$ python -q
>>> import numpy as np
>>> np.set_printoptions(precision=1, suppress=True, linewidth=160, sign=" ")
>>> tidy = lambda a: np.round(a, 1) + 0
>>> rng = np.random.default_rng(10)
>>> t = rng.uniform(0, 2 * np.pi, 31)
>>> O, _ = np.linalg.qr(np.array([[0.5, -1.2], [-0.9, 1.1], [1.2, -1.9], [3.0, 0.8], [-0.3, 0.2]]))
>>> W0 = 3 * np.c_[np.cos(t), np.sin(t)] @ O.T
>>> print(tidy(W0))
[[-0.8  1.1 -1.6 -2.2  0.3]
 [ 1.1 -0.9  1.7 -2.  -0.1]
 [-1.4  1.4 -2.3  0.   0.3]
 [ 0.8 -0.4  1.  -2.7  0. ]
 [ 0.3 -0.7  0.9  2.7 -0.2]
 [ 0.7 -0.3  0.8 -2.8  0. ]
 [-1.1  0.8 -1.5  2.3  0.1]
 [-1.3  1.4 -2.3 -0.3  0.3]
 [ 1.  -1.2  1.9  1.7 -0.3]
 [-0.8  1.1 -1.6 -2.2  0.3]
 [-1.4  1.4 -2.3  0.   0.3]
 [ 1.3 -1.4  2.3  0.2 -0.3]
 [-0.2 -0.2  0.   3.  -0.2]
 [-1.3  1.2 -2.   1.3  0.2]
 [-1.4  1.4 -2.3  0.   0.3]
 [-0.9  1.2 -1.8 -1.9  0.3]
 [ 0.8 -0.4  0.9 -2.7  0. ]
 [-1.3  1.1 -2.   1.5  0.2]
 [ 0.7 -0.4  0.9 -2.8  0. ]
 [-1.1  1.3 -2.  -1.4  0.3]
 [ 1.2 -1.   1.8 -1.8 -0.1]
 [-1.3  1.4 -2.2 -0.5  0.3]
 [ 1.4 -1.3  2.3 -0.4 -0.3]
 [-0.7  1.  -1.4 -2.3  0.3]
 [ 0.3 -0.7  0.8  2.8 -0.2]
 [ 1.4 -1.4  2.3 -0.1 -0.3]
 [ 1.4 -1.3  2.2 -0.8 -0.2]
 [-0.5  0.1 -0.4  2.9 -0.1]
 [ 1.4 -1.4  2.3  0.1 -0.3]
 [-1.   0.7 -1.4  2.4  0.1]
 [ 0.8 -0.5  1.1 -2.6  0. ]]
>>> G = np.cov(W0, rowvar=False)
>>> tidy(np.corrcoef(W0.T))
array([[ 1. , -1. ,  1. , -0.2, -0.8],
       [-1. ,  1. , -1. ,  0. ,  1. ],
       [ 1. , -1. ,  1. , -0.1, -0.9],
       [-0.2,  0. , -0.1,  1. , -0.3],
       [-0.8,  1. , -0.9, -0.3,  1. ]])
>>> tidy(np.polyfit(W0[:, 2], W0[:, 1], 1))
array([-0.6,  0. ])
>>> tidy(G)
array([[ 1.2, -1.1,  1.9, -0.5, -0.2],
       [-1.1,  1.1, -1.8,  0. ,  0.2],
       [ 1.9, -1.8,  3.1, -0.3, -0.4],
       [-0.5,  0. , -0.3,  3.8, -0.1],
       [-0.2,  0.2, -0.4, -0.1,  0.1]])
>>> basis = W0[[12, 24]].astype(float)
>>> for _ in range(7):
...     labels = np.linalg.norm(W0[:, None] - basis, axis=-1).argmin(axis=1)
...     basis = np.array([W0[labels == j].mean(axis=0) for j in range(2)])
... 
>>> labels
array([ 0,  1,  0,  1,  1,  1,  0,  0,  1,  0,  0,  1,  0,  0,  0,  0,  1,  0,  1,  0,  1,  0,  1,  0,  1,  1,  1,  0,  1,  0,  1])
>>> np.abs(basis[1] - basis[0]).argmax()
np.int64(2)
>>> tidy(basis)
array([[-1. ,  1. , -1.7,  0.2,  0.2],
       [ 1. , -0.9,  1.5, -0.7, -0.2]])
>>> tidy(basis[1] - basis[0])
array([ 2. , -1.9,  3.2, -0.9, -0.4])
>>> M2 = W0 + rng.integers(-2, 3, (31, 2)) @ rng.integers(-2, 3, (2, 5))
>>> tidy(M2)
array([[-6.8,  5.1,  2.4, -5.2, -3.7],
       [ 7.1, -2.9, -0.3, -2. ,  4.9],
       [-1.4,  3.4, -0.3, -3. ,  1.3],
       [-1.2, -0.4,  1. , -1.7, -2. ],
       [-3.7, -0.7,  0.9,  4.7, -4.2],
       [-3.3, -0.3,  0.8, -0.8, -4. ],
       [-5.1,  2.8,  0.5,  1.3, -2.9],
       [-7.3,  5.4,  1.7, -3.3, -3.7],
       [ 5. , -3.2, -0.1,  2.7,  2.7],
       [ 5.2, -0.9, -3.6, -2.2,  5.3],
       [-3.4,  5.4,  1.7, -5. ,  0.3],
       [-4.7,  2.6,  6.3, -2.8, -4.3],
       [-8.2,  3.8,  4. ,  1. , -6.2],
       [-1.3,  1.2, -2. ,  1.3,  0.2],
       [-3.4,  3.4, -0.3, -2. , -0.7],
       [-0.9,  1.2, -1.8, -1.9,  0.3],
       [ 0.8, -2.4, -1.1,  0.3, -1. ],
       [ 2.7, -0.9, -4. ,  2.5,  3.2],
       [-3.3, -0.4,  0.9, -0.8, -4. ],
       [ 0.9, -2.7, -6. ,  3.6,  0.3],
       [ 1.2,  1. ,  3.8, -4.8,  0.9],
       [ 6.7, -2.6, -6.2,  1.5,  6.3],
       [ 9.4, -5.3, -1.7,  1.6,  5.7],
       [ 5.3, -1. , -3.4, -2.3,  5.3],
       [ 2.3, -0.7,  0.8,  1.8,  1.8],
       [-0.6,  0.6,  4.3, -2.1, -1.3],
       [ 5.4, -3.3,  0.2,  0.2,  2.8],
       [-0.5,  0.1, -0.4,  2.9, -0.1],
       [-0.6,  0.6,  4.3, -1.9, -1.3],
       [-7. ,  4.7,  2.6, -0.6, -3.9],
       [ 6.8, -2.5, -0.9, -2.6,  5. ]])
>>> tidy(np.linalg.svd(M2 - W0, compute_uv=False))
array([ 36.4,  14.8,   0. ,   0. ,   0. ])
>>> np.linalg.matrix_rank(M2 - W0, tol=1e-8)
np.int64(2)
>>> mat = np.array([[0.5, 1.1, 0.1, 0.0, -1.5],
...     [0.6, -0.4, -0.4, 0.2, 1.6],
...     [-0.8, 1.4, -0.1, 0.9, -0.3],
...     [0.4, 0.2, 0.4, -1.5, 1.1]])
>>> mat[:, 3] *= 5
>>> print(mat)
[[ 0.5  1.1  0.1  0.  -1.5]
 [ 0.6 -0.4 -0.4  1.   1.6]
 [-0.8  1.4 -0.1  4.5 -0.3]
 [ 0.4  0.2  0.4 -7.5  1.1]]
>>> # column 3 is much longer than the rest
>>> t3 = np.stack([mat, -3 * mat, mat[::-1]])
>>> print((t3 @ mat.T).shape)
(3, 4, 4)
>>> tidy(t3.sum(axis=0))
array([[-0.6, -2. ,  0.2, -7.5,  4.1],
       [-2. ,  2.2,  0.7,  2.5, -3.5],
       [ 2.2, -3.2, -0.2, -8. ,  2.2],
       [-0.3,  0.7, -0.7, 15. , -3.7]])
>>> U, sigma, vt = np.linalg.svd(W0)
>>> V = vt[:(sigma > 1e-8).sum()]
>>> x = W0[11] + 5 * W0[2] + rng.integers(2) * np.eye(5)[4]
>>> print(tidy(x))
[-5.5  5.5 -9.1  0.1  1.1]
>>> np.allclose(V.T @ V @ x, x)
True
>>> print(tidy(np.linalg.norm(x - V.T @ V @ x)))
0.0
>>> np.linalg.matrix_rank(np.vstack([W0, x]))
np.int64(2)
>>> tidy(np.diag(V.T @ V))
array([ 0.2,  0.2,  0.6,  1. ,  0. ])
>>> tidy(V.T @ V)
array([[ 0.2, -0.2,  0.3, -0.1,  0. ],
       [-0.2,  0.2, -0.3, -0.1,  0. ],
       [ 0.3, -0.3,  0.6,  0. , -0.1],
       [-0.1, -0.1,  0. ,  1. ,  0. ],
       [ 0. ,  0. , -0.1,  0. ,  0. ]])
>>> E = np.loadtxt("a.csv", delimiter=",")
>>> E
array([[ 0., -1.,  0.,  0.,  0.,  0., -2.,  0.],
       [ 0.,  0.,  1.,  0.,  0.,  0.,  2.,  0.],
       [ 0.,  0.,  0.,  0., -1., -2.,  2., -2.],
       [ 0.,  0.,  0.,  0.,  1.,  0., -2.,  0.],
       [ 0.,  0.,  0.,  0.,  0.,  2.,  0.,  2.],
       [ 0.,  0.,  0.,  0.,  0.,  0.,  1.,  1.],
       [ 0.,  0.,  0.,  0.,  0.,  0.,  0., -2.],
       [ 0.,  0.,  0.,  0.,  0.,  0.,  0.,  0.]])
>>> # triangular, det is the product of the diagonal
>>> tidy(np.sort(np.linalg.eigvals(E)))
array([ 0.,  0.,  0.,  0.,  0.,  0.,  0.,  0.])
>>> [int(np.linalg.matrix_rank(np.linalg.matrix_power(E, p))) for p in range(1, 9)]
[6, 5, 4, 3, 2, 1, 0, 0]
>>> np.linalg.matrix_rank(E - E[0, 0] * np.eye(8))
np.int64(6)
>>> E @ E
array([[ 0.,  0., -1.,  0.,  0.,  0., -2.,  4.],
       [ 0.,  0.,  0.,  0., -1., -2.,  2., -6.],
       [ 0.,  0.,  0.,  0.,  0., -2., -2., -8.],
       [ 0.,  0.,  0.,  0.,  0.,  2.,  0.,  6.],
       [ 0.,  0.,  0.,  0.,  0.,  0.,  2.,  2.],
       [ 0.,  0.,  0.,  0.,  0.,  0.,  0., -2.],
       [ 0.,  0.,  0.,  0.,  0.,  0.,  0.,  0.],
       [ 0.,  0.,  0.,  0.,  0.,  0.,  0.,  0.]])
>>> t3 = np.stack([E, 5 * E, E[::-1]])
>>> np.linalg.matrix_rank(t3.reshape(3, -1))
np.int64(2)
>>> tidy(np.linalg.norm(t3, axis=(1, 2)))
array([  6.5,  32.4,   6.5])
>>> np.einsum("bij,cij->bc", t3, t3)
array([[   42.,   210.,     0.],
       [  210.,  1050.,     0.],
       [    0.,     0.,    42.]])
>>> np.linalg.matrix_rank(t3)
array([ 6,  6,  6])
>>> (t3 @ E.T).shape
(3, 8, 8)
>>> tidy(np.linalg.det(t3))
array([ 0.,  0.,  0.])
>>> t3.sum(axis=0)
array([[  0.,  -6.,   0.,   0.,   0.,   0., -12.,   0.],
       [  0.,   0.,   6.,   0.,   0.,   0.,  12.,  -2.],
       [  0.,   0.,   0.,   0.,  -6., -12.,  13., -11.],
       [  0.,   0.,   0.,   0.,   6.,   2., -12.,   2.],
       [  0.,   0.,   0.,   0.,   1.,  12.,  -2.,  12.],
       [  0.,   0.,   0.,   0.,  -1.,  -2.,   8.,   4.],
       [  0.,   0.,   1.,   0.,   0.,   0.,   2., -12.],
       [  0.,  -1.,   0.,   0.,   0.,   0.,  -2.,   0.]])
>>> U, sigma, vt = np.linalg.svd(E)
>>> V = vt[:(sigma > 1e-8).sum()]
>>> x = E[4] + 4 * E[3] + rng.integers(2) * np.eye(8)[0]
>>> x
array([ 0.,  0.,  0.,  0.,  4.,  2., -8.,  2.])
>>> np.allclose(V.T @ V @ x, x)
True
>>> tidy(V.T @ V)
array([[ 0.,  0.,  0.,  0.,  0.,  0.,  0.,  0.],
       [ 0.,  1.,  0.,  0.,  0.,  0.,  0.,  0.],
       [ 0.,  0.,  1.,  0.,  0.,  0.,  0.,  0.],
       [ 0.,  0.,  0.,  0.,  0.,  0.,  0.,  0.],
       [ 0.,  0.,  0.,  0.,  1.,  0.,  0.,  0.],
       [ 0.,  0.,  0.,  0.,  0.,  1.,  0.,  0.],
       [ 0.,  0.,  0.,  0.,  0.,  0.,  1.,  0.],
       [ 0.,  0.,  0.,  0.,  0.,  0.,  0.,  1.]])
>>> print(np.linalg.matrix_rank(np.vstack([E, x])))
6
>>> tidy(np.diag(V.T @ V))
array([ 0.,  1.,  1.,  0.,  1.,  1.,  1.,  1.])
>>> labels = rng.permutation(8)
>>> labels
array([ 6,  1,  4,  5,  2,  0,  3,  7])
>>> M2 = E[labels][:, labels]
>>> np.trace(M2)
np.float64(0.0)
>>> tidy(np.linalg.det(M2)), tidy(np.linalg.det(E[labels]))
(np.float64(0.0), np.float64(0.0))
>>> print(np.diag(M2))
[ 0.  0.  0.  0.  0.  0.  0.  0.]
>>> U, sigma, vt = np.linalg.svd(E)
>>> tidy(sigma)
array([ 4.9,  3.7,  1.4,  1.1,  1. ,  0.2,  0. ,  0. ])
>>> np.argmax(sigma[:-1] / (sigma[1:] + 1e-6)) + 1
np.int64(6)
>>> M2 = U[:, :6] @ np.diag(sigma[:6]) @ vt[:6]
>>> np.linalg.matrix_rank(E, rtol=0.05)
np.int64(5)
>>> tidy(np.linalg.norm(E - M2, 2)), tidy(sigma[6])
(np.float64(0.0), np.float64(0.0))
>>> tidy(np.abs(E - M2).max())
np.float64(0.0)
>>> tidy(np.linalg.norm(E - M2) / np.linalg.norm(E))
np.float64(0.0)
>>> tidy(M2)
array([[ 0., -1.,  0.,  0.,  0.,  0., -2.,  0.],
       [ 0.,  0.,  1.,  0.,  0.,  0.,  2.,  0.],
       [ 0.,  0.,  0.,  0., -1., -2.,  2., -2.],
       [ 0.,  0.,  0.,  0.,  1.,  0., -2.,  0.],
       [ 0.,  0.,  0.,  0.,  0.,  2.,  0.,  2.],
       [ 0.,  0.,  0.,  0.,  0.,  0.,  1.,  1.],
       [ 0.,  0.,  0.,  0.,  0.,  0.,  0., -2.],
       [ 0.,  0.,  0.,  0.,  0.,  0.,  0.,  0.]])
>>> f = np.array([0, 1, 0, 1, 0, 2])
>>> X = 2 * np.eye(6) + np.outer(f, f)
>>> X
array([[ 2.,  0.,  0.,  0.,  0.,  0.],
       [ 0.,  3.,  0.,  1.,  0.,  2.],
       [ 0.,  0.,  2.,  0.,  0.,  0.],
       [ 0.,  1.,  0.,  3.,  0.,  2.],
       [ 0.,  0.,  0.,  0.,  2.,  0.],
       [ 0.,  2.,  0.,  2.,  0.,  6.]])
>>> # symmetric, so the eigenvalues are real
>>> vals, V = np.linalg.eigh(X)
>>> x = np.array([1, -1, -2, -2, 1, 0])
>>> print(tidy(x @ X @ x / (x @ x)), tidy(vals[0]), vals[-1])
2.8 2.0 8.0
>>> np.abs(X).sum(axis=1).max(), np.abs(vals).max()
(np.float64(10.0), np.float64(8.0))
>>> tidy(V * np.maximum(vals, 0) @ V.T)
array([[ 2.,  0.,  0.,  0.,  0.,  0.],
       [ 0.,  3.,  0.,  1.,  0.,  2.],
       [ 0.,  0.,  2.,  0.,  0.,  0.],
       [ 0.,  1.,  0.,  3.,  0.,  2.],
       [ 0.,  0.,  0.,  0.,  2.,  0.],
       [ 0.,  2.,  0.,  2.,  0.,  6.]])
>>> tidy(np.linalg.eigvalsh(X[1:, 1:]))
array([ 2.,  2.,  2.,  2.,  8.])
>>> tidy(V * np.abs(vals) @ V.T)
array([[ 2.,  0.,  0.,  0.,  0.,  0.],
       [ 0.,  3.,  0.,  1.,  0.,  2.],
       [ 0.,  0.,  2.,  0.,  0.,  0.],
       [ 0.,  1.,  0.,  3.,  0.,  2.],
       [ 0.,  0.,  0.,  0.,  2.,  0.],
       [ 0.,  2.,  0.,  2.,  0.,  6.]])
>>> tidy(V * np.sqrt(vals) @ V.T)
array([[ 1.4,  0. ,  0. ,  0. ,  0. ,  0. ],
       [ 0. ,  1.6,  0. ,  0.2,  0. ,  0.5],
       [ 0. ,  0. ,  1.4,  0. ,  0. ,  0. ],
       [ 0. ,  0.2,  0. ,  1.6,  0. ,  0.5],
       [ 0. ,  0. ,  0. ,  0. ,  1.4,  0. ],
       [ 0. ,  0.5,  0. ,  0.5,  0. ,  2.4]])
